In [1]: import numpy as np

In [2]: import numpy.linalg as la

In [3]: np.set_printoptions(precision=2, suppress=True, linewidth=140)

In [4]: A = np.array([[-0.5, 0.9, 0.9],
   ...:     [0.1, 0.1, 0.8],
   ...:     [0.9, -0.2, -0.3],
   ...:     [0.9, 1.6, 0.8],
   ...:     [-1.8, -0.7, 0.4],
   ...:     [-0.2, 0.0, 1.0],
   ...:     [0.0, 0.8, -0.9],
   ...:     [0.7, 0.6, 1.1],
   ...:     [-0.7, -0.3, -0.7],
   ...:     [-1.7, 0.1, -1.2],
   ...:     [-0.2, -1.3, -0.7],
   ...:     [1.8, 0.9, -1.3],
   ...:     [1.1, 0.3, -0.4],
   ...:     [0.1, -1.0, 0.6],
   ...:     [-1.4, 0.0, 0.1],
   ...:     [0.8, 2.1, 0.2],
   ...:     [-0.2, -1.3, -0.6],
   ...:     [0.1, 0.5, 0.2],
   ...:     [-0.3, 0.9, 1.0],
   ...:     [1.1, 1.8, -2.1],
   ...:     [0.5, 1.0, 0.4],
   ...:     [0.4, 0.9, -2.9],
   ...:     [-0.4, 0.4, -0.1],
   ...:     [-0.8, -0.9, 1.7],
   ...:     [0.4, -0.4, 0.8],
   ...:     [-1.0, 0.5, -0.2],
   ...:     [-2.0, 0.7, 2.1],
   ...:     [0.7, -1.0, 0.2],
   ...:     [-1.7, 0.6, -0.8]])

In [5]: A[22] *= 10

In [6]: A
Out[6]: 
array([[-0.5,  0.9,  0.9],
       [ 0.1,  0.1,  0.8],
       [ 0.9, -0.2, -0.3],
       [ 0.9,  1.6,  0.8],
       [-1.8, -0.7,  0.4],
       [-0.2,  0. ,  1. ],
       [ 0. ,  0.8, -0.9],
       [ 0.7,  0.6,  1.1],
       [-0.7, -0.3, -0.7],
       [-1.7,  0.1, -1.2],
       [-0.2, -1.3, -0.7],
       [ 1.8,  0.9, -1.3],
       [ 1.1,  0.3, -0.4],
       [ 0.1, -1. ,  0.6],
       [-1.4,  0. ,  0.1],
       [ 0.8,  2.1,  0.2],
       [-0.2, -1.3, -0.6],
       [ 0.1,  0.5,  0.2],
       [-0.3,  0.9,  1. ],
       [ 1.1,  1.8, -2.1],
       [ 0.5,  1. ,  0.4],
       [ 0.4,  0.9, -2.9],
       [-4. ,  4. , -1. ],
       [-0.8, -0.9,  1.7],
       [ 0.4, -0.4,  0.8],
       [-1. ,  0.5, -0.2],
       [-2. ,  0.7,  2.1],
       [ 0.7, -1. ,  0.2],
       [-1.7,  0.6, -0.8]])

In [7]: Xs = (A - A.mean(axis=0)) / A.std(axis=0)

In [8]: np.argwhere(np.abs(Xs) > 2)
Out[8]: 
array([[21,  2],
       [22,  0],
       [22,  1]])

In [9]: print(Xs.std(axis=0))
[1. 1. 1.]

In [10]: c = la.lstsq(np.delete(Xs, 0, axis=1), Xs[:, 0])[0]

In [11]: print(np.round(1 - np.var(Xs[:, 0] - np.delete(Xs, 0, axis=1) @ c), 2))
0.05

In [12]: print(np.abs(c).argmax())
0

In [13]: print(c)
[-0.22 -0.13]

In [14]: cent = A[[21, 13]].astype(float)

In [15]: for _ in range(7):
    ...:     labels = la.norm(A[:, None] - cent, axis=-1).argmin(axis=1)
    ...:     cent = np.array([A[labels == j].mean(axis=0) for j in range(2)])
    ...: 

In [16]: print(labels)
[1 1 1 1 1 1 0 1 1 1 1 0 1 1 1 0 1 1 1 0 1 0 0 1 1 1 1 1 1]

In [17]: np.bincount(labels)
Out[17]: array([ 6, 23])

In [18]: print(np.abs(cent[1] - cent[0]).argmax())
1

In [19]: print(cent[1] - cent[0])
[-0.32 -1.72  1.65]

In [20]: q, V = la.qr(A[:, :2])[0], la.qr(A[:, 2:])[0]

In [21]: sig = la.svd(q.T @ V, compute_uv=False)

In [22]: round(float(la.norm(q @ q.T - V @ V.T, 2)), 2)
Out[22]: 1.0

In [23]: print(np.degrees(np.arccos(sig.clip(0, 1))))
[75.25]

In [24]: print((sig > 0.9).sum())
0

In [25]: m1 = np.load("block17.npy")

In [26]: m1
Out[26]: 
array([[0, 1, 0, 0, 1],
       [1, 0, 1, 0, 0],
       [0, 1, 0, 0, 0],
       [0, 0, 0, 0, 0],
       [1, 0, 0, 0, 0]])

In [27]: print(round(float(la.norm(m1, 2) / la.norm(m1)), 2))
0.66

In [28]: la.matrix_rank(m1, rtol=0.1)
Out[28]: np.int64(4)

In [29]: la.cond(m1) > 100
Out[29]: np.True_

In [30]: rng = np.random.default_rng(63768)

In [31]: mat = np.array([[-1, 8, -4, -5, 5],
    ...:     [2, -4, 0, 7, -5],
    ...:     [6, -4, -8, 4, 3],
    ...:     [-4, 4, 4, -8, 6]]) * (rng.random((4, 5)) < 0.3)

In [32]: mat
Out[32]: 
array([[-1,  0,  0,  0,  0],
       [ 0,  0,  0,  0, -5],
       [ 0,  0, -8,  0,  0],
       [ 0,  0,  4,  0,  0]])

In [33]: Xs = A - A.mean(axis=0)

In [34]: Uu, sig, vt = la.svd(Xs, full_matrices=False)

In [35]: print(sig)
[6.82 6.36 4.9 ]

In [36]: sig ** 2 / (sig ** 2).sum()
Out[36]: array([0.42, 0.36, 0.22])

In [37]: rk = la.matrix_rank(mat)

In [38]: rk
Out[38]: np.int64(3)

In [39]: N = la.svd(mat)[2][rk:].T

In [40]: [int(la.matrix_rank(mat[:i])) for i in range(1, len(mat) + 1)]
Out[40]: [1, 2, 3, 3]

In [41]: [round(float(x), 2) for x in la.svd(mat, compute_uv=False)[:3]]
Out[41]: [8.94, 5.0, 1.0]

In [42]: np.argsort(-la.norm(mat, axis=0).round(6), kind="stable")[:3]
Out[42]: array([2, 4, 0])

In [43]: round(float(la.norm(mat, 2) / la.norm(mat)), 2)
Out[43]: 0.87

In [44]: F = np.load("out6.npy")

In [45]: print(F)
[[  2.7   0.9  -4.   -1.6]
 [  1.8   0.  -14.    0. ]
 [ -0.8  -0.8 -16.   -0.2]]

In [46]: A2 = F + rng.integers(-2, 3, (3, 1)) @ rng.integers(-2, 3, (1, 4))

In [47]: A2
Out[47]: 
array([[  6.7,  -1.1,  -6. ,  -3.6],
       [  5.8,  -2. , -16. ,  -2. ],
       [ -0.8,  -0.8, -16. ,  -0.2]])

In [48]: print(A2 - F)
[[ 4. -2. -2. -2.]
 [ 4. -2. -2. -2.]
 [ 0.  0.  0.  0.]]

In [49]: proj = np.triu(np.array([[2, 0, 2, 3, 1],
    ...:     [2, 1, 2, 3, 3],
    ...:     [2, 3, 3, 0, 3],
    ...:     [2, 2, 3, 2, 1],
    ...:     [3, 0, 2, 2, 3]]), 1) + np.eye(5)

In [50]: A2 = proj @ m1 @ la.inv(proj)

In [51]: print(la.matrix_rank(A2))
4

In [52]: print(np.trace(A2), np.trace(m1))
0.0 0

In [53]: proj @ m1 - m1 @ proj
Out[53]: 
array([[ 1.,  2., -2., -3., -3.],
       [ 3.,  2., -2., -3., -4.],
       [ 3.,  0., -2., -3., -3.],
       [ 1.,  0.,  0.,  0.,  0.],
       [ 0.,  0., -2., -3., -1.]])

In [54]: A2 = np.array([[2, 3], [2, 1]])

In [55]: cent = np.array([[0, -2, -2], [-1, 1, -1], [-1, 2, 1]])

In [56]: W0 = np.kron(A2, cent)

In [57]: print(W0)
[[ 0 -4 -4  0 -6 -6]
 [-2  2 -2 -3  3 -3]
 [-2  4  2 -3  6  3]
 [ 0 -4 -4  0 -2 -2]
 [-2  2 -2 -1  1 -1]
 [-2  4  2 -1  2  1]]

In [58]: print(np.round(la.det(W0), 2))
-256.0

In [59]: np.sort(np.abs(la.eigvals(W0)))
Out[59]: array([1., 1., 2., 4., 4., 8.])

In [60]: np.trace(W0)
Out[60]: np.int64(6)

In [61]: round(float(np.abs(la.eigvals(W0)).max()), 2)
Out[61]: 8.0

In [62]: print(W0 @ W0)
[[ 40 -60   0  36 -54   0]
 [  0  10   0   0   9   0]
 [-30  60  10 -27  54   9]
 [ 24 -36   0  28 -42   0]
 [  0   6   0   0   7   0]
 [-18  36   6 -21  42   7]]

In [63]: A2 = W0 + rng.integers(-2, 3, (6, 5)) @ rng.integers(-2, 3, (5, 6))

In [64]: print(A2)
[[ 2 -3 -1  1 -6 -8]
 [-7  3 -6  1  8 -6]
 [ 3  2  2 -8  5  2]
 [-2  2  4  2  0  2]
 [-1  3  1 -2 -2  3]
 [-5  3 -1  0  3  1]]

In [65]: A2 - W0
Out[65]: 
array([[ 2,  1,  3,  1,  0, -2],
       [-5,  1, -4,  4,  5, -3],
       [ 5, -2,  0, -5, -1, -1],
       [-2,  6,  8,  2,  2,  4],
       [ 1,  1,  3, -1, -3,  4],
       [-3, -1, -3,  1,  1,  0]])

In [66]: x0 = np.array([3, 5, 3, 5, 4, 2])

In [67]: a = np.maximum(W0 @ x0, 0)

In [68]: W0.T @ a
Out[68]: array([-120,  240,  120, -130,  260,  130])

In [69]: print(np.maximum(W0 @ x0, 0) - np.maximum(-W0 @ x0, 0))
[-68 -11  35 -44  -5  25]

In [70]: np.tanh(W0 @ x0)
Out[70]: array([-1., -1.,  1., -1., -1.,  1.])

In [71]: x0 = np.array([1, 2, 2, 0, 1, 2])

In [72]: W0 @ np.ones(6)
Out[72]: array([-20.,  -5.,  10., -12.,  -3.,   6.])

In [73]: (W0 @ x0).argmax()
Out[73]: np.int64(2)

In [74]: W0 @ x0
Out[74]: array([-34,  -5,  22, -22,  -3,  14])

In [75]: W0 @ (2 * x0)
Out[75]: array([-68, -10,  44, -44,  -6,  28])

In [76]: r0 = np.array([-2, -3, 1])

In [77]: np.array([np.convolve(row, r0, "same") for row in W0])
Out[77]: 
array([[  8,  20,   8,   8,  30,  12],
       [  2,  -4,  14,   1,  -6,  12],
       [ -2, -18,   4,  -1, -27,  -3],
       [  8,  20,   8,   0,  10,   4],
       [  2,  -4,  10,  -1,  -2,   4],
       [ -2, -18,   0,   1,  -9,  -1]])

In [78]: np.cross(W0[0, :3], W0[5, :3])
Out[78]: array([ 8,  8, -8])

In [79]: M = np.load("case16.npy")

In [80]: print(M)
[[ 2  0  6]
 [ 4  6 10]
 [ 8 14 19]
 [16 23 19]
 [25 29 24]
 [33 37 32]
 [37 45 33]
 [44 48 35]
 [53 57 41]
 [59 60 50]
 [66 60 55]
 [71 62 64]
 [78 66 72]
 [81 67 74]]

In [81]: d = la.norm(M[:, None] - M[None], axis=-1)

In [82]: d.shape
Out[82]: (14, 14)

In [83]: print(la.matrix_rank(d ** 2))
5

In [84]: print((d + 1e9 * np.eye(14)).round(6).argmin(axis=1))
[ 1  0  3  4  3  6  7  6  9 10  9 10 13 12]

In [85]: d.mean(axis=1).argmax()
Out[85]: np.int64(0)

In [86]: d[:5, :5]
Out[86]: 
array([[ 0.  ,  7.48, 20.02, 29.9 , 41.16],
       [ 7.48,  0.  , 12.69, 22.67, 34.15],
       [20.02, 12.69,  0.  , 12.04, 23.22],
       [29.9 , 22.67, 12.04,  0.  , 11.92],
       [41.16, 34.15, 23.22, 11.92,  0.  ]])

In [87]: d[3]
Out[87]: array([29.9 , 22.67, 12.04,  0.  , 11.92, 25.57, 33.48, 40.8 , 54.85, 64.65, 71.87, 81.06, 92.21, 95.84])

In [88]: np.flatnonzero(d[3] < d.mean() / 2)
Out[88]: array([1, 2, 3, 4])
